$ python3 -q
>>> import numpy as np
>>> import numpy.linalg as la
>>> np.set_printoptions(precision=4, suppress=True, linewidth=120, floatmode="fixed")
>>> rnd = lambda a: np.round(a, 4) + 0
>>> m1 = np.load("a.npy")
>>> m1
array([[-1.2000,  0.2000, -0.1000],
       [ 0.0000, -1.5000, -0.6000],
       [-0.9000, -2.6000, -1.3000],
       [ 1.5000, -0.4000, -0.5000],
       [ 1.2000,  1.3000,  1.1000],
       [-3.0000,  0.6000,  0.3000],
       [-1.2000,  0.6000,  3.6000],
       [ 3.0000,  0.8000,  0.3000],
       [ 1.5000, -0.4000,  1.5000]])
>>> vec = np.array([-2, -1, -3])
>>> target = m1 @ vec
>>> rnd(la.pinv(m1) @ m1)
array([[1.0000, 0.0000, 0.0000],
       [0.0000, 1.0000, 0.0000],
       [0.0000, 0.0000, 1.0000]])
>>> rnd(target)
array([ 2.5000,  3.3000,  8.3000, -1.1000, -7.0000,  4.5000, -9.0000, -7.7000, -7.1000])
>>> rnd(la.solve(m1.T @ m1, m1.T @ target))
array([-2.0000, -1.0000, -3.0000])
>>> rng = np.random.default_rng(302)
>>> target = target + 0.02 * rng.normal(size=9)
>>> rnd(target)
array([ 2.4995,  3.2869,  8.2521, -1.1039, -7.0088,  4.5347, -8.9718, -7.6879, -7.0525])
>>> c, *_ = la.lstsq(m1, target)
>>> rnd(m1.T @ (target - m1 @ c))
array([0.0000, 0.0000, 0.0000])
>>> rnd(c)
array([-2.0006, -0.9934, -2.9896])
>>> c.round()
array([-2.0000, -1.0000, -3.0000])
>>> blk = np.stack([m1, 4 * m1, m1[::-1]])
>>> la.matrix_rank(blk)
array([3, 3, 3])
>>> (blk @ m1.T).shape
(3, 9, 9)
>>> rnd(np.einsum("bij,cij->bc", blk, blk))
array([[ 58.9600, 235.8400, -22.5800],
       [235.8400, 943.3600, -90.3200],
       [-22.5800, -90.3200,  58.9600]])
>>> vec = np.array([5, -5, -4])
>>> target = m1 @ vec
>>> c, lr = np.zeros(3), 1 / la.norm(m1, 2) ** 2
>>> for i in range(50):
...     c -= lr * m1.T @ (m1 @ c - target)
...     if i % 10 == 0: print(i, round(la.norm(m1 @ c - target), 4))
... 
0 7.226
10 0.287
20 0.0169
30 0.001
40 0.0001
>>> rnd(c)
array([ 5.0000, -5.0000, -4.0000])
>>> A2 = np.c_[m1[:, :1] @ np.array([[4]]), np.array([5, 5, -3, -7, 8, -2, -8, -7, 6])]
>>> A2
array([[ -4.8000,   5.0000],
       [  0.0000,   5.0000],
       [ -3.6000,  -3.0000],
       [  6.0000,  -7.0000],
       [  4.8000,   8.0000],
       [-12.0000,  -2.0000],
       [ -4.8000,  -8.0000],
       [ 12.0000,  -7.0000],
       [  6.0000,   6.0000]])
>>> la.matrix_rank(A2)
np.int64(2)
>>> rnd(la.norm(la.qr(m1)[0].T @ A2, axis=0) ** 2 / ((A2 ** 2).sum(axis=0) + 1e-12))
array([1.0000, 0.0231])
>>> rnd(la.lstsq(m1, A2[:, 0])[0])
array([4.0000, 0.0000, 0.0000])
>>> la.matrix_rank(np.c_[m1, A2])
np.int64(4)
>>> rnd(la.norm(A2 - m1 @ la.lstsq(m1, A2)[0], axis=0))
array([ 0.0000, 17.8183])
>>> rnd(A2.sum(axis=1))
array([  0.2000,   5.0000,  -6.6000,  -1.0000,  12.8000, -14.0000, -12.8000,   5.0000,  12.0000])
>>> rnd(A2.sum(axis=0))
array([ 3.6000, -3.0000])
>>> np.unravel_index(np.abs(A2).argmax(), A2.shape)
(np.int64(5), np.int64(0))
>>> rnd(la.norm(A2))
np.float64(27.6962)
>>> A2 = np.array([[1, 3, 3, 3, 3],
...     [1, 1, 2, 2, 0],
...     [3, 0, 2, 1, 2],
...     [2, 0, 1, 0, 1],
...     [2, 1, 0, 2, 3]])
>>> X = A2 - A2.T
>>> X
array([[ 0,  2,  0,  1,  1],
       [-2,  0,  2,  2, -1],
       [ 0, -2,  0,  0,  2],
       [-1, -2,  0,  0, -1],
       [-1,  1, -2,  1,  0]])
>>> vec = np.array([0, 2, 3, 1, 3])
>>> rnd(la.svd(X, compute_uv=False))
array([3.7893, 3.7893, 2.3751, 2.3751, 0.0000])
>>> q = la.solve(np.eye(5) - X, np.eye(5) + X)
>>> rnd(q @ q.T)
array([[1.0000, 0.0000, 0.0000, 0.0000, 0.0000],
       [0.0000, 1.0000, 0.0000, 0.0000, 0.0000],
       [0.0000, 0.0000, 1.0000, 0.0000, 0.0000],
       [0.0000, 0.0000, 0.0000, 1.0000, 0.0000],
       [0.0000, 0.0000, 0.0000, 0.0000, 1.0000]])
>>> M = np.load("block3.npy")
>>> M
array([[3.0000, 1.0000, 0.0000, 0.0000, 0.0000, 0.0000, 0.0000],
       [0.0000, 3.0000, 1.0000, 0.0000, 0.0000, 0.0000, 0.0000],
       [0.0000, 0.0000, 3.0000, 1.0000, 0.0000, 0.0000, 0.0000],
       [0.0000, 0.0000, 0.0000, 3.0000, 1.0000, 0.0000, 0.0000],
       [0.0000, 0.0000, 0.0000, 0.0000, 3.0000, 1.0000, 0.0000],
       [0.0000, 0.0000, 0.0000, 0.0000, 0.0000, 3.0000, 1.0000],
       [0.0000, 0.0000, 0.0000, 0.0000, 0.0000, 0.0000, 3.0000]])
>>> # triangular, det is the product of the diagonal
>>> vec = np.array([-1, -2, 3, 1, 3, -3, -3])
>>> target = M @ vec
>>> c, lr = np.zeros(7), 1 / la.norm(M, 2) ** 2
>>> for i in range(60):
...     c -= lr * M.T @ (M @ c - target)
...     if i % 10 == 0: print(i, round(la.norm(M @ c - target), 4))
... 
0 6.4718
10 0.1705
20 0.006
30 0.0002
40 0.0
50 0.0
>>> rnd(la.cond(M))
np.float64(1.876)
>>> rnd(c)
array([-1.0000, -2.0000,  3.0000,  1.0000,  3.0000, -3.0000, -3.0000])
>>> def softmax(z):
...     e = np.exp(z - z.max(axis=-1, keepdims=True))
...     return e / e.sum(axis=-1, keepdims=True)
... 
>>> rnd(softmax(M[3]))
array([0.0360, 0.0360, 0.0360, 0.7224, 0.0978, 0.0360, 0.0360])
>>> rnd(softmax(M[3] + -2))
array([0.0360, 0.0360, 0.0360, 0.7224, 0.0978, 0.0360, 0.0360])
>>> att = M @ M.T / np.sqrt(7)
>>> rnd(softmax(att))
array([[0.8438, 0.0599, 0.0193, 0.0193, 0.0193, 0.0193, 0.0193],
       [0.0575, 0.8109, 0.0575, 0.0185, 0.0185, 0.0185, 0.0185],
       [0.0185, 0.0575, 0.8109, 0.0575, 0.0185, 0.0185, 0.0185],
       [0.0185, 0.0185, 0.0575, 0.8109, 0.0575, 0.0185, 0.0185],
       [0.0185, 0.0185, 0.0185, 0.0575, 0.8109, 0.0575, 0.0185],
       [0.0185, 0.0185, 0.0185, 0.0185, 0.0575, 0.8109, 0.0575],
       [0.0262, 0.0262, 0.0262, 0.0262, 0.0262, 0.0815, 0.7873]])
>>> q, r_ = la.qr(M)
>>> r_
array([[3.0000, 1.0000, 0.0000, 0.0000, 0.0000, 0.0000, 0.0000],
       [0.0000, 3.0000, 1.0000, 0.0000, 0.0000, 0.0000, 0.0000],
       [0.0000, 0.0000, 3.0000, 1.0000, 0.0000, 0.0000, 0.0000],
       [0.0000, 0.0000, 0.0000, 3.0000, 1.0000, 0.0000, 0.0000],
       [0.0000, 0.0000, 0.0000, 0.0000, 3.0000, 1.0000, 0.0000],
       [0.0000, 0.0000, 0.0000, 0.0000, 0.0000, 3.0000, 1.0000],
       [0.0000, 0.0000, 0.0000, 0.0000, 0.0000, 0.0000, 3.0000]])
>>> q @ r_
array([[3.0000, 1.0000, 0.0000, 0.0000, 0.0000, 0.0000, 0.0000],
       [0.0000, 3.0000, 1.0000, 0.0000, 0.0000, 0.0000, 0.0000],
       [0.0000, 0.0000, 3.0000, 1.0000, 0.0000, 0.0000, 0.0000],
       [0.0000, 0.0000, 0.0000, 3.0000, 1.0000, 0.0000, 0.0000],
       [0.0000, 0.0000, 0.0000, 0.0000, 3.0000, 1.0000, 0.0000],
       [0.0000, 0.0000, 0.0000, 0.0000, 0.0000, 3.0000, 1.0000],
       [0.0000, 0.0000, 0.0000, 0.0000, 0.0000, 0.0000, 3.0000]])
>>> abs(r_[0, 0]), rnd(la.norm(M[:, 0]))
(np.float64(3.0), np.float64(3.0))
>>> q.T @ q
array([[1.0000, 0.0000, 0.0000, 0.0000, 0.0000, 0.0000, 0.0000],
       [0.0000, 1.0000, 0.0000, 0.0000, 0.0000, 0.0000, 0.0000],
       [0.0000, 0.0000, 1.0000, 0.0000, 0.0000, 0.0000, 0.0000],
       [0.0000, 0.0000, 0.0000, 1.0000, 0.0000, 0.0000, 0.0000],
       [0.0000, 0.0000, 0.0000, 0.0000, 1.0000, 0.0000, 0.0000],
       [0.0000, 0.0000, 0.0000, 0.0000, 0.0000, 1.0000, 0.0000],
       [0.0000, 0.0000, 0.0000, 0.0000, 0.0000, 0.0000, 1.0000]])
>>> np.trace(q @ q.T)
np.float64(7.0)
>>> np.abs(np.diag(r_))
array([3.0000, 3.0000, 3.0000, 3.0000, 3.0000, 3.0000, 3.0000])
>>> A2 = la.inv(r_)
>>> rnd(la.inv(A2))
array([[3.0000, 1.0000, 0.0000, 0.0000, 0.0000, 0.0000, 0.0000],
       [0.0000, 3.0000, 1.0000, 0.0000, 0.0000, 0.0000, 0.0000],
       [0.0000, 0.0000, 3.0000, 1.0000, 0.0000, 0.0000, 0.0000],
       [0.0000, 0.0000, 0.0000, 3.0000, 1.0000, 0.0000, 0.0000],
       [0.0000, 0.0000, 0.0000, 0.0000, 3.0000, 1.0000, 0.0000],
       [0.0000, 0.0000, 0.0000, 0.0000, 0.0000, 3.0000, 1.0000],
       [0.0000, 0.0000, 0.0000, 0.0000, 0.0000, 0.0000, 3.0000]])
>>> rnd(r_ @ A2)
array([[1.0000, 0.0000, 0.0000, 0.0000, 0.0000, 0.0000, 0.0000],
       [0.0000, 1.0000, 0.0000, 0.0000, 0.0000, 0.0000, 0.0000],
       [0.0000, 0.0000, 1.0000, 0.0000, 0.0000, 0.0000, 0.0000],
       [0.0000, 0.0000, 0.0000, 1.0000, 0.0000, 0.0000, 0.0000],
       [0.0000, 0.0000, 0.0000, 0.0000, 1.0000, 0.0000, 0.0000],
       [0.0000, 0.0000, 0.0000, 0.0000, 0.0000, 1.0000, 0.0000],
       [0.0000, 0.0000, 0.0000, 0.0000, 0.0000, 0.0000, 1.0000]])
>>> (np.abs(A2) > 1e-9).astype(int)
array([[1, 1, 1, 1, 1, 1, 1],
       [0, 1, 1, 1, 1, 1, 1],
       [0, 0, 1, 1, 1, 1, 1],
       [0, 0, 0, 1, 1, 1, 1],
       [0, 0, 0, 0, 1, 1, 1],
       [0, 0, 0, 0, 0, 1, 1],
       [0, 0, 0, 0, 0, 0, 1]])
>>> Uu, sigma, Vt = la.svd(M, full_matrices=False)
>>> np.allclose(Uu * sigma @ Vt, M)
True
>>> rnd(sigma / sigma[0])
array([1.0000, 0.9546, 0.8834, 0.7930, 0.6940, 0.6011, 0.5331])
>>> Uu.shape, sigma.shape, Vt.shape
((7, 7), (7,), (7, 7))
>>> rnd(sigma)
array([3.9388, 3.7601, 3.4794, 3.1234, 2.7334, 2.3676, 2.0996])
>>> J = np.load("mat.npy")
>>> J
array([[  1,  -1,   1,  -1],
       [  1,   0,   0,   0],
       [  1,   1,   1,   1],
       [  1,   2,   4,   8],
       [  1,   3,   9,  27],
       [  1,   4,  16,  64],
       [  1,   5,  25, 125],
       [  1,   6,  36, 216]])
>>> P = J @ la.solve(J.T @ J, J.T)
>>> rnd(np.diag(P))
array([0.8939, 0.3745, 0.4177, 0.3139, 0.3139, 0.4177, 0.3745, 0.8939])
>>> np.allclose(P @ P, P)
True
>>> rnd(np.trace(P))
np.float64(4.0)
>>> vec = np.array([-3, -2, 0, -3])
>>> target = J @ vec
>>> c, lr = np.zeros(4), 1 / la.norm(J, 2) ** 2
>>> for i in range(10):
...     c -= lr * J.T @ (J @ c - target)
...     if i % 2 == 0: print(i, round(la.norm(J @ c - target), 4))
... 
0 8.9651
2 8.9524
4 8.9397
6 8.927
8 8.9144
>>> rnd(c)
array([-0.0223, -0.1055, -0.5502, -2.9839])
>>> rnd(la.cond(J))
np.float64(178.9111)
>>> M @ M
array([[9.0000, 6.0000, 1.0000, 0.0000, 0.0000, 0.0000, 0.0000],
       [0.0000, 9.0000, 6.0000, 1.0000, 0.0000, 0.0000, 0.0000],
       [0.0000, 0.0000, 9.0000, 6.0000, 1.0000, 0.0000, 0.0000],
       [0.0000, 0.0000, 0.0000, 9.0000, 6.0000, 1.0000, 0.0000],
       [0.0000, 0.0000, 0.0000, 0.0000, 9.0000, 6.0000, 1.0000],
       [0.0000, 0.0000, 0.0000, 0.0000, 0.0000, 9.0000, 6.0000],
       [0.0000, 0.0000, 0.0000, 0.0000, 0.0000, 0.0000, 9.0000]])
>>> rnd(np.sort(la.eigvals(M)))
array([3.0000, 3.0000, 3.0000, 3.0000, 3.0000, 3.0000, 3.0000])
>>> la.matrix_rank(J, rtol=0.1)
np.int64(1)
>>> rnd(np.abs(la.svd(J)[2][-1]))
array([0.6610, 0.6185, 0.4218, 0.0513])
>>> np.argsort(-la.norm(J, axis=0).round(6), kind="stable")[:3]
array([3, 2, 1])
>>> la.cond(J) > 100
np.True_
>>> th = np.deg2rad(135)
>>> mat = np.eye(9)
>>> mat[np.ix_([7, 5], [7, 5])] = [[np.cos(th), -np.sin(th)], [np.sin(th), np.cos(th)]]
>>> rnd(mat)
array([[ 1.0000,  0.0000,  0.0000,  0.0000,  0.0000,  0.0000,  0.0000,  0.0000,  0.0000],
       [ 0.0000,  1.0000,  0.0000,  0.0000,  0.0000,  0.0000,  0.0000,  0.0000,  0.0000],
       [ 0.0000,  0.0000,  1.0000,  0.0000,  0.0000,  0.0000,  0.0000,  0.0000,  0.0000],
       [ 0.0000,  0.0000,  0.0000,  1.0000,  0.0000,  0.0000,  0.0000,  0.0000,  0.0000],
       [ 0.0000,  0.0000,  0.0000,  0.0000,  1.0000,  0.0000,  0.0000,  0.0000,  0.0000],
       [ 0.0000,  0.0000,  0.0000,  0.0000,  0.0000, -0.7071,  0.0000,  0.7071,  0.0000],
       [ 0.0000,  0.0000,  0.0000,  0.0000,  0.0000,  0.0000,  1.0000,  0.0000,  0.0000],
       [ 0.0000,  0.0000,  0.0000,  0.0000,  0.0000, -0.7071,  0.0000, -0.7071,  0.0000],
       [ 0.0000,  0.0000,  0.0000,  0.0000,  0.0000,  0.0000,  0.0000,  0.0000,  1.0000]])
>>> A2 = la.inv(mat)
>>> rnd(mat @ A2)
array([[1.0000, 0.0000, 0.0000, 0.0000, 0.0000, 0.0000, 0.0000, 0.0000, 0.0000],
       [0.0000, 1.0000, 0.0000, 0.0000, 0.0000, 0.0000, 0.0000, 0.0000, 0.0000],
       [0.0000, 0.0000, 1.0000, 0.0000, 0.0000, 0.0000, 0.0000, 0.0000, 0.0000],
       [0.0000, 0.0000, 0.0000, 1.0000, 0.0000, 0.0000, 0.0000, 0.0000, 0.0000],
       [0.0000, 0.0000, 0.0000, 0.0000, 1.0000, 0.0000, 0.0000, 0.0000, 0.0000],
       [0.0000, 0.0000, 0.0000, 0.0000, 0.0000, 1.0000, 0.0000, 0.0000, 0.0000],
       [0.0000, 0.0000, 0.0000, 0.0000, 0.0000, 0.0000, 1.0000, 0.0000, 0.0000],
       [0.0000, 0.0000, 0.0000, 0.0000, 0.0000, 0.0000, 0.0000, 1.0000, 0.0000],
       [0.0000, 0.0000, 0.0000, 0.0000, 0.0000, 0.0000, 0.0000, 0.0000, 1.0000]])
>>> rnd(la.cond(mat))
np.float64(1.0)
>>> (np.abs(A2) > 1e-9).astype(int)
array([[1, 0, 0, 0, 0, 0, 0, 0, 0],
       [0, 1, 0, 0, 0, 0, 0, 0, 0],
       [0, 0, 1, 0, 0, 0, 0, 0, 0],
       [0, 0, 0, 1, 0, 0, 0, 0, 0],
       [0, 0, 0, 0, 1, 0, 0, 0, 0],
       [0, 0, 0, 0, 0, 1, 0, 1, 0],
       [0, 0, 0, 0, 0, 0, 1, 0, 0],
       [0, 0, 0, 0, 0, 1, 0, 1, 0],
       [0, 0, 0, 0, 0, 0, 0, 0, 1]])
>>> rnd(A2)
array([[ 1.0000,  0.0000,  0.0000,  0.0000,  0.0000,  0.0000,  0.0000,  0.0000,  0.0000],
       [ 0.0000,  1.0000,  0.0000,  0.0000,  0.0000,  0.0000,  0.0000,  0.0000,  0.0000],
       [ 0.0000,  0.0000,  1.0000,  0.0000,  0.0000,  0.0000,  0.0000,  0.0000,  0.0000],
       [ 0.0000,  0.0000,  0.0000,  1.0000,  0.0000,  0.0000,  0.0000,  0.0000,  0.0000],
       [ 0.0000,  0.0000,  0.0000,  0.0000,  1.0000,  0.0000,  0.0000,  0.0000,  0.0000],
       [ 0.0000,  0.0000,  0.0000,  0.0000,  0.0000, -0.7071,  0.0000, -0.7071,  0.0000],
       [ 0.0000,  0.0000,  0.0000,  0.0000,  0.0000,  0.0000,  1.0000,  0.0000,  0.0000],
       [ 0.0000,  0.0000,  0.0000,  0.0000,  0.0000,  0.7071,  0.0000, -0.7071,  0.0000],
       [ 0.0000,  0.0000,  0.0000,  0.0000,  0.0000,  0.0000,  0.0000,  0.0000,  1.0000]])
>>> rnd(la.det(mat) * la.det(A2))
np.float64(1.0)
>>> rnd(la.det(mat) * A2)
array([[ 1.0000,  0.0000,  0.0000,  0.0000,  0.0000,  0.0000,  0.0000,  0.0000,  0.0000],
       [ 0.0000,  1.0000,  0.0000,  0.0000,  0.0000,  0.0000,  0.0000,  0.0000,  0.0000],
       [ 0.0000,  0.0000,  1.0000,  0.0000,  0.0000,  0.0000,  0.0000,  0.0000,  0.0000],
       [ 0.0000,  0.0000,  0.0000,  1.0000,  0.0000,  0.0000,  0.0000,  0.0000,  0.0000],
       [ 0.0000,  0.0000,  0.0000,  0.0000,  1.0000,  0.0000,  0.0000,  0.0000,  0.0000],
       [ 0.0000,  0.0000,  0.0000,  0.0000,  0.0000, -0.7071,  0.0000, -0.7071,  0.0000],
       [ 0.0000,  0.0000,  0.0000,  0.0000,  0.0000,  0.0000,  1.0000,  0.0000,  0.0000],
       [ 0.0000,  0.0000,  0.0000,  0.0000,  0.0000,  0.7071,  0.0000, -0.7071,  0.0000],
       [ 0.0000,  0.0000,  0.0000,  0.0000,  0.0000,  0.0000,  0.0000,  0.0000,  1.0000]])
>>> np.allclose(A2, mat.T)
True
